$ python3 -q
>>> import numpy as np
>>> import numpy.linalg as la
>>> np.set_printoptions(suppress=True, linewidth=140)
>>> tidy = lambda a: np.round(a, 1) + 0
>>> K = np.loadtxt("m.csv", delimiter=",")
>>> K
array([[1., 0., 0.],
       [2., 1., 0.],
       [0., 3., 1.]])
>>> ev, vecs = la.eig(K)
>>> tidy(np.sort(la.eigvals(K @ K)))
array([1., 1., 1.])
>>> ev
array([1., 1., 1.])
>>> u = np.array([5, 1, 8])
>>> Y = K + np.outer(u, np.eye(3)[2])
>>> la.matrix_rank(la.inv(Y) - la.inv(K), tol=1e-8)
np.int64(1)
>>> tidy(la.det(Y) / la.det(K)), tidy(1 + la.solve(K, u)[2])
(np.float64(36.0), np.float64(36.0))
>>> blk = np.stack([K, -3 * K, K[::-1]])
>>> la.matrix_rank(blk.reshape(3, -1))
np.int64(2)
>>> tidy(la.det(blk))
array([  1., -27.,  -1.])
>>> K @ K
array([[1., 0., 0.],
       [4., 1., 0.],
       [6., 6., 1.]])
>>> tidy(np.sort(la.eigvals(K)))
array([1., 1., 1.])
>>> np.prod(np.diag(K)), tidy(la.det(K))
(np.float64(1.0), np.float64(1.0))
>>> [int(la.matrix_rank(la.matrix_power(K, p))) for p in range(1, 4)]
[3, 3, 3]
>>> W2 = np.sign(np.array([[-3, -2, -3], [2, 2, -2], [-3, 1, -1]]))
>>> Y = (np.tril(W2, -1) + np.eye(3)) @ (np.triu(W2, 1) + np.eye(3))
>>> ev = np.array([3, 1, 1])
>>> X = np.rint(Y * ev @ la.inv(Y)) + 0
>>> X
array([[ 9., -2.,  4.],
       [ 8., -1.,  4.],
       [-8.,  2., -3.]])
>>> rng = np.random.default_rng(244499)
>>> idx = rng.permutation(3)
>>> idx
array([2, 0, 1])
>>> Y = X[idx][:, idx]
>>> np.allclose(Y, X)
False
>>> tidy(np.sort(np.abs(la.eigvals(Y))))
array([1., 1., 3.])
>>> tidy(la.det(Y)), tidy(la.det(X[idx]))
(np.float64(3.0), np.float64(3.0))
>>> np.trace(Y)
np.float64(5.0)
>>> Q, Rm = la.qr(X)
>>> tidy(Q @ Rm)
array([[ 9., -2.,  4.],
       [ 8., -1.,  4.],
       [-8.,  2., -3.]])
>>> tidy(abs(Rm[0, 0])), tidy(la.norm(X[:, 0]))
(np.float64(14.5), np.float64(14.5))
>>> Q.shape, Rm.shape
((3, 3), (3, 3))
>>> tidy(Rm)
array([[-14.5,   2.9,  -6.4],
       [  0. ,  -0.7,  -0.7],
       [  0. ,   0. ,   0.3]])
>>> tidy(Q.T @ Q)
array([[1., 0., 0.],
       [0., 1., 0.],
       [0., 0., 1.]])
>>> Q = K.astype(float).copy()
>>> for j in range(3):
...     Q[:, j] -= Q[:, :j] @ (Q[:, :j].T @ Q[:, j])
...     Q[:, j] /= la.norm(Q[:, j])
... 
>>> tidy(Q.T @ Q)
array([[1., 0., 0.],
       [0., 1., 0.],
       [0., 0., 1.]])
>>> tidy(Q)
array([[ 0.4, -0.1,  0.9],
       [ 0.9,  0.1, -0.4],
       [ 0. ,  1. ,  0.1]])
>>> tidy(Q.T @ K)
array([[2.2, 0.9, 0. ],
       [0. , 3. , 1. ],
       [0. , 0. , 0.1]])
>>> E = np.load("block2.npy")
>>> E
array([[0, 1],
       [1, 0]])
>>> Q, Rm = la.qr(E)
>>> abs(Rm[0, 0]), tidy(la.norm(E[:, 0]))
(np.float64(1.0), np.float64(1.0))
>>> np.abs(np.diag(Rm))
array([1., 1.])
>>> Rm
array([[-1.,  0.],
       [ 0., -1.]])
>>> vec = np.array([0, 1])
>>> target = E @ vec
>>> target
array([1, 0])
>>> tidy(la.solve(E, target))
array([0., 1.])
>>> tidy(la.solve(E, target + E[:, 1]))
array([0., 2.])
>>> tidy(la.solve(E.T, E[1]))
array([0., 1.])
>>> E @ np.ones(2)
array([1., 1.])
>>> la.matrix_power(E, 100)
array([[1, 0],
       [0, 1]])
>>> tidy(np.sort(np.abs(la.eigvals(E)))[::-1])
array([1., 1.])
>>> pr = np.eye(2)[0]
>>> for _ in range(7):
...     pr = pr @ E
...     print(pr.round(1))
... 
[0. 1.]
[1. 0.]
[0. 1.]
[1. 0.]
[0. 1.]
[1. 0.]
[0. 1.]
>>> data = np.array([[0, 3, 0, 3, 0, 3],
...     [0, 2, 0, 2, 0, 2],
...     [-1, -2, -1, -2, -1, -2],
...     [0, 3, 0, 3, 0, 3],
...     [0, 2, 0, 2, 0, 2],
...     [-1, -2, -1, -2, -1, -2]])
>>> data
array([[ 0,  3,  0,  3,  0,  3],
       [ 0,  2,  0,  2,  0,  2],
       [-1, -2, -1, -2, -1, -2],
       [ 0,  3,  0,  3,  0,  3],
       [ 0,  2,  0,  2,  0,  2],
       [-1, -2, -1, -2, -1, -2]])
>>> tidy(la.norm(data[0], 1)), tidy(la.norm(data[0], np.inf))
(np.float64(9.0), np.float64(3.0))
>>> data[0] @ data[1]
np.int64(18)
>>> la.norm(data, axis=1).argmax()
np.int64(0)
>>> tidy(la.norm(data, axis=1))
array([5.2, 3.5, 3.9, 5.2, 3.5, 3.9])
>>> tidy(la.norm(data) ** 2 / la.norm(data, 2) ** 2)
np.float64(1.0)
>>> tidy(la.norm(data, 2))
np.float64(10.2)
>>> tidy(la.norm(data, axis=0))
array([1.4, 5.8, 1.4, 5.8, 1.4, 5.8])
>>> tidy(la.norm(data, "nuc"))
np.float64(12.3)
>>> tidy(la.norm(data[0] - data[1]))
np.float64(1.7)
>>> U, s, Vh = la.svd(data)
>>> tidy(s)
array([10.2,  2.1,  0. ,  0. ,  0. ,  0. ])
>>> np.argmax(s[:-1] / (s[1:] + 1e-6)) + 1
np.int64(2)
>>> Y = U[:, :2] @ np.diag(s[:2]) @ Vh[:2]
>>> la.matrix_rank(data, rtol=0.05)
np.int64(2)
>>> Y = data / np.sqrt((data ** 2).mean(axis=1, keepdims=True))
>>> la.matrix_rank(data - data.mean(axis=1, keepdims=True))
np.int64(1)
>>> Y = data / la.norm(data, axis=1, keepdims=True)
>>> C2 = Y @ Y.T
>>> tidy(la.norm(Y, axis=1))
array([1., 1., 1., 1., 1., 1.])
>>> tidy(C2)
array([[ 1. ,  1. , -0.9,  1. ,  1. , -0.9],
       [ 1. ,  1. , -0.9,  1. ,  1. , -0.9],
       [-0.9, -0.9,  1. , -0.9, -0.9,  1. ],
       [ 1. ,  1. , -0.9,  1. ,  1. , -0.9],
       [ 1. ,  1. , -0.9,  1. ,  1. , -0.9],
       [-0.9, -0.9,  1. , -0.9, -0.9,  1. ]])
>>> tidy(C2[0])
array([ 1. ,  1. , -0.9,  1. ,  1. , -0.9])
>>> tidy(np.trace(la.pinv(C2) @ C2))
np.float64(2.0)
>>> np.abs(np.diag(la.qr(C2)[1])) > 1e-9
array([ True, False,  True, False, False, False])
>>> tidy(C2 @ la.pinv(C2) @ C2)
array([[ 1. ,  1. , -0.9,  1. ,  1. , -0.9],
       [ 1. ,  1. , -0.9,  1. ,  1. , -0.9],
       [-0.9, -0.9,  1. , -0.9, -0.9,  1. ],
       [ 1. ,  1. , -0.9,  1. ,  1. , -0.9],
       [ 1. ,  1. , -0.9,  1. ,  1. , -0.9],
       [-0.9, -0.9,  1. , -0.9, -0.9,  1. ]])
>>> np.allclose(C2[:-1].T @ la.lstsq(C2[:-1].T, C2[-1])[0], C2[-1])
True
>>> np.unique(C2.round(6), axis=0).shape
(2, 6)
>>> feats = np.load("dump.npy")
>>> feats
array([[ 1. , -0.6,  1. ,  0.1],
       [ 0.3,  0.1,  0.3, -0.4],
       [ 0.3, -0.1,  0.3, -0.5]])
>>> vec = np.array([1, -4, -4, 2])
>>> tidy((feats * vec).sum(axis=1))
array([-0.4, -2.1, -1.5])
>>> tidy(feats @ vec)
array([-0.4, -2.1, -1.5])
>>> W0 = np.array([[1, -2, 4, -8], [1, -1, 1, -1], [1, 0, 0, 0]])
>>> Y = W0 / la.norm(W0, axis=1)
Traceback (most recent call last):
  File "<python-input-95>", line 1, in <module>
    Y = W0 / la.norm(W0, axis=1)
        ~~~^~~~~~~~~~~~~~~~~~~~~
ValueError: operands could not be broadcast together with shapes (3,4) (3,) 
>>> Y = W0 / la.norm(W0, axis=1, keepdims=True)
>>> C2 = Y @ Y.T
>>> (C2 - 2 * np.eye(3)).round(6).argmax(axis=1)
array([1, 0, 1])
>>> tidy(C2[2])
array([0.1, 0.5, 1. ])
>>> tidy(np.degrees(np.arccos(np.clip(C2[2, 1], -1, 1))))
np.float64(60.0)
>>> tidy(C2)
array([[1. , 0.8, 0.1],
       [0.8, 1. , 0.5],
       [0.1, 0.5, 1. ]])
>>> u, g = W0[0], W0[2]
>>> u @ u
np.int64(85)
>>> u @ g
np.int64(1)
>>> pr = (u @ g) / (u @ u) * u
>>> tidy(pr)
array([ 0. ,  0. ,  0. , -0.1])
>>> np.outer(u, g)
array([[ 1,  0,  0,  0],
       [-2,  0,  0,  0],
       [ 4,  0,  0,  0],
       [-8,  0,  0,  0]])
>>> la.matrix_rank(np.outer(u, g))
np.int64(1)
>>> tidy(g - pr)
array([1. , 0. , 0. , 0.1])
>>> tidy(la.norm(u + g) ** 2 + la.norm(u - g) ** 2)
np.float64(172.0)
>>> Y = X / np.sqrt((X ** 2).mean(axis=1, keepdims=True))
>>> la.matrix_rank(Y) == la.matrix_rank(X)
np.True_
>>> tidy(X - X.mean(axis=1, keepdims=True))
array([[ 5.3, -5.7,  0.3],
       [ 4.3, -4.7,  0.3],
       [-5. ,  5. ,  0. ]])
>>> mat = np.load("out8.npy")
>>> mat
array([[0, 1, 3],
       [0, 0, 2],
       [0, 0, 0]])
>>> tidy(la.norm(mat, axis=1))
array([3.2, 2. , 0. ])
>>> tidy(la.norm(mat, 1)), tidy(la.norm(mat, np.inf))
(np.float64(5.0), np.float64(4.0))
>>> tidy(la.norm(mat, axis=0))
array([0. , 1. , 3.6])
>>> mat[0] @ mat[1]
np.int64(6)
>>> tidy(la.norm(mat) ** 2 / la.norm(mat, 2) ** 2)
np.float64(1.0)
>>> tidy(la.norm(mat, "nuc"))
np.float64(4.2)
>>> A = np.array([[0.5, 0.0, 0.0, 0.5],
...     [0.5, 0.5, 0.0, 0.0],
...     [0.0, 0.0, 0.5, 0.5],
...     [0.0, 0.0, 0.0, 1.0]])
>>> tidy(la.norm(A) ** 2 / la.norm(A, 2) ** 2)
np.float64(1.6)
>>> tidy(la.norm(A[3], 1)), tidy(la.norm(A[3], np.inf))
(np.float64(1.0), np.float64(1.0))
>>> tidy(la.norm(A[3] - A[2]))
np.float64(0.7)
>>> tidy(la.norm(A, 2))
np.float64(1.3)
>>> A[3] @ A[2]
np.float64(0.5)
>>> tidy(la.norm(A, 1)), tidy(la.norm(A, np.inf))
(np.float64(2.0), np.float64(1.0))
>>> tidy(la.norm(A, axis=0))
array([0.7, 0.5, 0.5, 1.2])
